>>> import numpy as np
>>> np.set_printoptions(precision=2, suppress=True, linewidth=200, sign=" ")
>>> tidy = lambda a: np.round(a, 2) + 0
>>> other = np.array([[5, 4, 5, 2],
...     [5, 2, 3, 3],
...     [1, 4, 5, 2],
...     [0, 0, 2, 5],
...     [2, 2, 3, 3],
...     [1, 2, 2, 2],
...     [0, 2, 3, 0],
...     [2, 2, 4, 2]])
>>> cent = np.array([[3, 3, 2, 3, 2, 0, 0, 2, 0],
...     [3, 3, 1, 3, 1, 1, 1, 0, 3],
...     [1, 0, 0, 2, 0, 3, 3, 3, 1],
...     [1, 2, 0, 3, 1, 3, 0, 3, 2]])
>>> W0 = other @ cent
>>> W0
array([[ 34,  31,  14,  43,  16,  25,  19,  31,  21],
       [ 27,  27,  12,  36,  15,  20,  11,  28,  15],
       [ 22,  19,   6,  31,   8,  25,  19,  23,  21],
       [  7,  10,   0,  19,   5,  21,   6,  21,  12],
       [ 18,  18,   6,  27,   9,  20,  11,  22,  15],
       [ 13,  13,   4,  19,   6,  14,   8,  14,  12],
       [  9,   6,   2,  12,   2,  11,  11,   9,   9],
       [ 18,  16,   6,  26,   8,  20,  14,  22,  14]])
>>> vec = np.array([1, 1, 1, 1, 1, 2, 0, 0, 3])
>>> h1 = np.maximum(W0 @ vec, 0)
>>> np.flatnonzero(h1 > 1e-9)
array([ 0,  1,  2,  3,  4,  5,  6,  7])
>>> h1
array([ 251,  202,  199,  119,  163,  119,   80,  156])
>>> np.maximum(W0 @ vec, 0) - np.maximum(-W0 @ vec, 0)
array([ 251,  202,  199,  119,  163,  119,   80,  156])
>>> np.maximum(W0 @ (3 * vec), 0)
array([ 753,  606,  597,  357,  489,  357,  240,  468])
>>> [round(float(x), 2) for x in np.linalg.svd(W0, compute_uv=False)[:3]]
[154.32, 18.39, 11.6]
>>> tidy(np.linalg.norm(W0, 2) / np.linalg.norm(W0))
np.float64(0.99)
